$ ipython --no-banner

In [1]: import numpy as np

In [2]: import numpy.linalg as la

In [3]: np.set_printoptions(precision=3, suppress=True, linewidth=100)

In [4]: rd = lambda a: np.round(a, 3) + 0

In [5]: J = np.loadtxt("a.csv", delimiter=",")

In [6]: J
Out[6]: 
array([[ -4.397,   6.285,  -8.606],
       [ -6.373,   4.832,  -8.604],
       [ -6.098,   6.946,  -8.396],
       [ -8.089,   5.971,  -8.102],
       [ -6.096,   5.043, -10.067],
       [ -7.004,   6.296,  -9.516],
       [ -5.57 ,   5.793,  -7.875],
       [ -4.986,   6.327,  -9.598],
       [ -6.608,   6.662,  -9.367],
       [ -5.939,   3.704,  -7.547],
       [ -4.838,   5.629,  -7.838],
       [ -5.512,   5.284, -10.212],
       [ -5.866,   5.867,  -9.506],
       [ -6.744,   5.529, -10.129],
       [ -5.713,   5.679, -11.181],
       [ -7.3  ,   7.437,  -9.661]])

In [7]: la.matrix_rank(J, rtol=0.1)
Out[7]: np.int64(1)

In [8]: rd(la.norm(J, 2) / la.norm(J))
Out[8]: np.float64(0.995)

In [9]: rd(np.abs(la.svd(J)[2][-1]))
Out[9]: array([0.429, 0.863, 0.266])

In [10]: G = np.cov(J, rowvar=False)

In [11]: np.argwhere(np.triu(np.abs(np.corrcoef(J.T)) > 0.8, 1))
Out[11]: array([], shape=(0, 2), dtype=int64)

In [12]: rd(la.eigvalsh(G)[::-1])
Out[12]: array([1.2  , 0.902, 0.654])

In [13]: rd(J.std(axis=0))
Out[13]: array([0.92 , 0.859, 1.   ])

In [14]: Y = np.c_[J[:, :2] @ np.array([[-1, -3], [-3, -7]]), np.array([2, 0, 1, 2, 1, 0, 0, 0, 0, 0, 1, 1, 0, 2, 0, 0])]

In [15]: rd(Y)
Out[15]: 
array([[-14.458, -30.804,   2.   ],
       [ -8.123, -14.705,   0.   ],
       [-14.74 , -30.328,   1.   ],
       [ -9.824, -17.53 ,   2.   ],
       [ -9.033, -17.013,   1.   ],
       [-11.884, -23.06 ,   0.   ],
       [-11.809, -23.841,   0.   ],
       [-13.995, -29.331,   0.   ],
       [-13.378, -26.81 ,   0.   ],
       [ -5.173,  -8.111,   0.   ],
       [-12.049, -24.889,   1.   ],
       [-10.34 , -20.452,   1.   ],
       [-11.735, -23.471,   0.   ],
       [ -9.843, -18.471,   2.   ],
       [-11.324, -22.614,   0.   ],
       [-15.011, -30.159,   0.   ]])

In [16]: rd(la.norm(la.qr(J)[0].T @ Y, axis=0) ** 2 / ((Y ** 2).sum(axis=0) + 1e-12))
Out[16]: array([1.   , 1.   , 0.389])

In [17]: labels = Y[:, 0] > np.median(Y[:, 0])

In [18]: r0 = Y[labels].mean(axis=0) - Y[~labels].mean(axis=0)

In [19]: labels.astype(int)
Out[19]: array([0, 1, 0, 1, 1, 0, 0, 0, 0, 1, 0, 1, 1, 1, 1, 0])

In [20]: np.argsort(-np.abs(r0).round(6), kind="stable")
Out[20]: array([1, 0, 2])

In [21]: U, sv, vt = la.svd(J)

In [22]: rd(sv)
Out[22]: array([49.875,  3.683,  3.132])

In [23]: Y = U[:, :1] @ np.diag(sv[:1]) @ vt[:1]

In [24]: rd(la.norm(J - Y, 2)), rd(sv[1])
Out[24]: (np.float64(3.683), np.float64(3.683))

In [25]: la.matrix_rank(Y)
Out[25]: np.int64(1)

In [26]: rd(la.norm(J - Y) / la.norm(J))
Out[26]: np.float64(0.096)
